% ipython --no-banner

In [1]: import numpy as np

In [2]: np.set_printoptions(suppress=True, linewidth=140)

In [3]: E = np.load("dump.npy")

In [4]: E
Out[4]: 
array([[  0,  -1,  12],
       [  1,   0,   2],
       [-12,  -2,   0]])

In [5]: left, sig, VT = np.linalg.svd(E)

In [6]: np.argmax(sig[:-1] / (sig[1:] + 1e-6)) + 1
Out[6]: np.int64(2)

In [7]: sig.round(2) + 0
Out[7]: array([12.21, 12.21,  0.  ])

In [8]: out = left[:, :2] @ np.diag(sig[:2]) @ VT[:2]

In [9]: np.linalg.matrix_rank(out)
Out[9]: np.int64(2)

In [10]: np.linalg.matrix_rank(E, rtol=0.05)
Out[10]: np.int64(2)

In [11]: np.round(np.linalg.norm(E - out, 2), 2), round(float(sig[2]), 2)
Out[11]: (np.float64(0.0), 0.0)

In [12]: round(float(np.abs(E - out).max()), 2)
Out[12]: 0.0

In [13]: round(np.linalg.norm(E - out) / np.linalg.norm(E), 2)
Out[13]: np.float64(0.0)

In [14]: np.linalg.cond(E) > 100
Out[14]: np.True_

In [15]: np.linalg.matrix_rank(E, rtol=0.1)
Out[15]: np.int64(2)

In [16]: r = np.linalg.matrix_rank(E)

In [17]: r
Out[17]: np.int64(2)

In [18]: N = np.linalg.svd(E)[2][r:].T

In [19]: N.shape
Out[19]: (3, 1)

In [20]: np.round(E @ N, 2) + 0
Out[20]: 
array([[0.],
       [0.],
       [0.]])

In [21]: [int(np.linalg.matrix_rank(E[:i])) for i in range(1, len(E) + 1)]
Out[21]: [1, 2, 2]

In [22]: left, sig, VT = np.linalg.svd(E)

In [23]: V = VT[:(sig > 1e-8).sum()]

In [24]: rng = np.random.default_rng(5989)

In [25]: vec = E[2] + 4 * E[1] + rng.integers(2) * np.eye(3)[0]

In [26]: vec
Out[26]: array([-8., -2.,  8.])

In [27]: np.round(V.T @ V, 2)
Out[27]: 
array([[ 0.97,  0.16,  0.01],
       [ 0.16,  0.03, -0.08],
       [ 0.01, -0.08,  0.99]])

In [28]: np.round(np.diag(V.T @ V), 2)
Out[28]: array([0.97, 0.03, 0.99])

In [29]: round(np.linalg.norm(vec - V.T @ V @ vec), 2)
Out[29]: np.float64(0.0)

In [30]: np.linalg.matrix_rank(np.vstack([E, vec]))
Out[30]: np.int64(2)

In [31]: np.allclose(V.T @ V @ vec, vec)
Out[31]: True
